In [1]: import numpy as np

In [2]: np.set_printoptions(precision=1, suppress=True, linewidth=200)

In [3]: def tidy(a):
   ...:     return np.round(a, 1) + 0
   ...: 

In [4]: E = np.array([[18, 0, 0, 12], [18, 0, 0, 12], [27, 0, 0, 18], [24, 0, 0, 16]])

In [5]: left, sig, VT = np.linalg.svd(E)

In [6]: V = VT[:(sig > 1e-8).sum()]

In [7]: rng = np.random.default_rng(71)

In [8]: vec = E[1] + 5 * E[2] + rng.integers(2) * np.eye(4)[0]

In [9]: vec
Out[9]: array([154.,   0.,   0., 102.])

In [10]: tidy(np.linalg.norm(vec - V.T @ V @ vec))
Out[10]: np.float64(0.6)

In [11]: np.allclose(V.T @ V @ vec, vec)
Out[11]: False

In [12]: np.linalg.matrix_rank(np.vstack([E, vec]))
Out[12]: np.int64(2)

In [13]: tidy(np.diag(V.T @ V))
Out[13]: array([0.7, 0. , 0. , 0.3])

In [14]: tidy(np.sort(np.abs(np.linalg.eigvals(E))))
Out[14]: array([ 0.,  0.,  0., 34.])

In [15]: assert E == E.T
Traceback (most recent call last):
  Cell In[15], line 1
    assert E == E.T
ValueError: The truth value of an array with more than one element is ambiguous. Use a.any() or a.all()


In [16]: tidy(np.abs(np.linalg.eigvals(E)).max())
Out[16]: np.float64(34.0)

In [17]: E.inv()
Traceback (most recent call last):
  Cell In[17], line 1
    E.inv()
AttributeError: 'numpy.ndarray' object has no attribute 'inv'


In [18]: hat = np.triu(np.array([[8, -2, 0, -3], [-6, 7, 3, -6], [8, 0, 4, -9], [5, -3, 8, 3]]), 1) + np.eye(4)

In [19]: A2 = hat @ E @ np.linalg.inv(hat)

In [20]: tidy(np.linalg.det(A2))
Out[20]: np.float64(0.0)

In [21]: tidy(np.poly(A2))
Out[21]: array([  1., -34.,   0.,   0.,   0.])

In [22]: np.trace(A2), np.trace(E)
Out[22]: (np.float64(34.0), np.int64(34))

In [23]: T = np.stack([E, 4 * E, E[::-1]])

In [24]: tidy(np.linalg.det(T))
Out[24]: array([0., 0., 0.])

In [25]: np.linalg.matrix_rank(T)
Out[25]: array([1, 1, 1])

In [26]: W1 = np.array([[5, 1, 4, 0], [0, 5, 4, 5], [3, 4, 0, 1], [2, 5, 0, 0]])

In [27]: b = np.array([1, 0, 1, 2])

In [28]: hid = np.maximum(E @ W1 + b, 0)

In [29]: (hid > 0).astype(int)
Out[29]: 
array([[1, 1, 1, 1],
       [1, 1, 1, 1],
       [1, 1, 1, 1],
       [1, 1, 1, 1]])

In [30]: np.linalg.matrix_rank(hid)
Out[30]: np.int64(2)

In [31]: Z = np.array([[-2, 1, 2], [-2, 0, 1], [1, 1, 2], [-1, -1, -2]])

In [32]: hid @ Z
Out[32]: 
array([[-315,  186,  450],
       [-315,  186,  450],
       [-471,  279,  675],
       [-419,  248,  600]])

In [33]: A2 = np.array([[3, 0, 0], [3, 3, 0], [0, 3, 2]])

In [34]: X = A2 - A2.T

In [35]: X
Out[35]: 
array([[ 0, -3,  0],
       [ 3,  0, -3],
       [ 0,  3,  0]])

In [36]: z = rng.permutation(3)

In [37]: z
Out[37]: array([2, 1, 0])

In [38]: A2 = X[z][:, z]

In [39]: np.diag(A2)
Out[39]: array([0, 0, 0])

In [40]: np.allclose(A2, X)
Out[40]: False

In [41]: m1 = np.load("x.npy")

In [42]: m1
Out[42]: 
array([[ 0,  0,  0],
       [ 0, -1,  0],
       [ 2, -2,  2]])

In [43]: # triangular

In [44]: left, sig, VT = np.linalg.svd(m1)

In [45]: V = VT[:(sig > 1e-8).sum()]

In [46]: vec = m1[0] + -1 * m1[2] + rng.integers(2) * np.eye(3)[0]

In [47]: vec
Out[47]: array([-1.,  2., -2.])

In [48]: tidy(np.diag(V.T @ V))
Out[48]: array([0.5, 1. , 0.5])

In [49]: tidy(np.linalg.norm(vec - V.T @ V @ vec))
Out[49]: np.float64(0.7)

In [50]: np.allclose(V.T @ V @ vec, vec)
Out[50]: False

In [51]: (m1 + m1.T) / 2
Out[51]: 
array([[ 0.,  0.,  1.],
       [ 0., -1., -1.],
       [ 1., -1.,  2.]])

In [52]: tidy(np.abs(np.linalg.eigvals(m1)).max())
Out[52]: np.float64(2.0)

In [53]: tidy(np.sort(np.abs(np.linalg.eigvals(m1))))
Out[53]: array([0., 1., 2.])

In [54]: np.allclose(m1 @ m1.T, m1.T @ m1)
Out[54]: False

In [55]: tidy(np.linalg.det(m1))
Out[55]: np.float64(0.0)

In [56]: m1 @ m1
Out[56]: 
array([[ 0,  0,  0],
       [ 0,  1,  0],
       [ 4, -2,  4]])

In [57]: np.linalg.matrix_power(m1, 4)
Out[57]: 
array([[  0,   0,   0],
       [  0,   1,   0],
       [ 16, -10,  16]])

In [58]: np.trace(m1)
Out[58]: np.int64(1)

In [59]: (m1 - m1.T) / 2
Out[59]: 
array([[ 0.,  0., -1.],
       [ 0.,  0.,  1.],
       [ 1., -1.,  0.]])

In [60]: K = np.loadtxt("sample3.csv", delimiter=",")

In [61]: K
Out[61]: 
array([[-2.,  0.,  0.],
       [ 0., -8.,  0.],
       [ 0.,  0.,  0.]])

In [62]: # null space of dimension 1

In [63]: ev, V = np.linalg.eigh(K)

In [64]: vec = np.array([-1, 2, -3])

In [65]: V * np.maximum(ev, 0) @ V.T
Out[65]: 
array([[0., 0., 0.],
       [0., 0., 0.],
       [0., 0., 0.]])

In [66]: tidy(np.abs(np.linalg.eigvals(K)).max())
Out[66]: np.float64(8.0)

In [67]: tidy(np.linalg.matrix_power(K, 3))
Out[67]: 
array([[  -8.,    0.,    0.],
       [   0., -512.,    0.],
       [   0.,    0.,    0.]])

In [68]: left, sig, VT = np.linalg.svd(K)

In [69]: V = VT[:(sig > 1e-8).sum()]

In [70]: vec = K[0] + -2 * K[2] + rng.integers(2) * np.eye(3)[0]

In [71]: vec
Out[71]: array([-1.,  0.,  0.])

In [72]: np.allclose(V.T @ V @ vec, vec)
Out[72]: True

In [73]: Z = np.array([[2, -3, 2], [0, -1, -1], [2, 3, 0]])

In [74]: A = (rng.random((13, 3)) < 0.25) @ Z

In [75]: A
Out[75]: 
array([[ 2,  2, -1],
       [ 0, -1, -1],
       [ 2, -3,  2],
       [ 0,  0,  0],
       [ 2, -3,  2],
       [ 0, -1, -1],
       [ 2, -3,  2],
       [ 0,  0,  0],
       [ 0,  0,  0],
       [ 0,  0,  0],
       [ 0, -1, -1],
       [ 0,  0,  0],
       [ 4,  0,  2]])

In [76]: # rows 2 and 4 are equal

In [77]: th = np.radians(30)

In [78]: Rm = np.eye(3)

In [79]: Rm[2, 2] = Rm[1, 1] = np.cos(th)

In [80]: Rm[2, 1], Rm[1, 2] = -np.sin(th), np.sin(th)

In [81]: tidy(Rm)
Out[81]: 
array([[ 1. ,  0. ,  0. ],
       [ 0. ,  0.9,  0.5],
       [ 0. , -0.5,  0.9]])

In [82]: A2 = A @ Rm.T

In [83]: tidy(A2)
Out[83]: 
array([[ 2. ,  1.2, -1.9],
       [ 0. , -1.4, -0.4],
       [ 2. , -1.6,  3.2],
       [ 0. ,  0. ,  0. ],
       [ 2. , -1.6,  3.2],
       [ 0. , -1.4, -0.4],
       [ 2. , -1.6,  3.2],
       [ 0. ,  0. ,  0. ],
       [ 0. ,  0. ,  0. ],
       [ 0. ,  0. ,  0. ],
       [ 0. , -1.4, -0.4],
       [ 0. ,  0. ,  0. ],
       [ 4. ,  1. ,  1.7]])

In [84]: W0 = np.load("case10.npy")

In [85]: W0
Out[85]: 
array([[ 0,  0,  0],
       [ 0,  0,  0],
       [ 0,  0,  0],
       [ 1,  2,  0],
       [ 7,  8,  0],
       [ 0,  0,  0],
       [ 0,  0,  0],
       [ 0,  0,  0],
       [ 0,  0,  0],
       [ 0,  0,  0],
       [ 0,  0,  0],
       [ 1,  2,  0],
       [ 9, 10,  0],
       [ 0,  0,  0],
       [ 1,  2,  0],
       [ 0,  0,  0],
       [ 1,  2,  0],
       [ 1,  2,  0],
       [ 1,  2,  0],
       [ 0,  0,  0],
       [ 9, 10,  0],
       [ 0,  0,  0],
       [ 0,  0,  0]])

In [86]: # looks like rank 2

In [87]: th = np.radians(15)

In [88]: Rm = np.eye(3)

In [89]: Rm[0, 0] = Rm[2, 2] = np.cos(th)

In [90]: Rm[0, 2], Rm[2, 0] = -np.sin(th), np.sin(th)

In [91]: tidy(Rm)
Out[91]: 
array([[ 1. ,  0. , -0.3],
       [ 0. ,  1. ,  0. ],
       [ 0.3,  0. ,  1. ]])

In [92]: A2 = W0 @ Rm.T

In [93]: tidy(np.abs(A2 - W0).max(axis=0))
Out[93]: array([0.3, 0. , 2.3])

In [94]: np.allclose(W0 @ W0.T, A2 @ A2.T)
Out[94]: True

In [95]: tidy(np.linalg.svd(W0, compute_uv=False)), tidy(np.linalg.svd(A2, compute_uv=False))
Out[95]: (array([22.4,  1.4,  0. ]), array([22.4,  1.4,  0. ]))
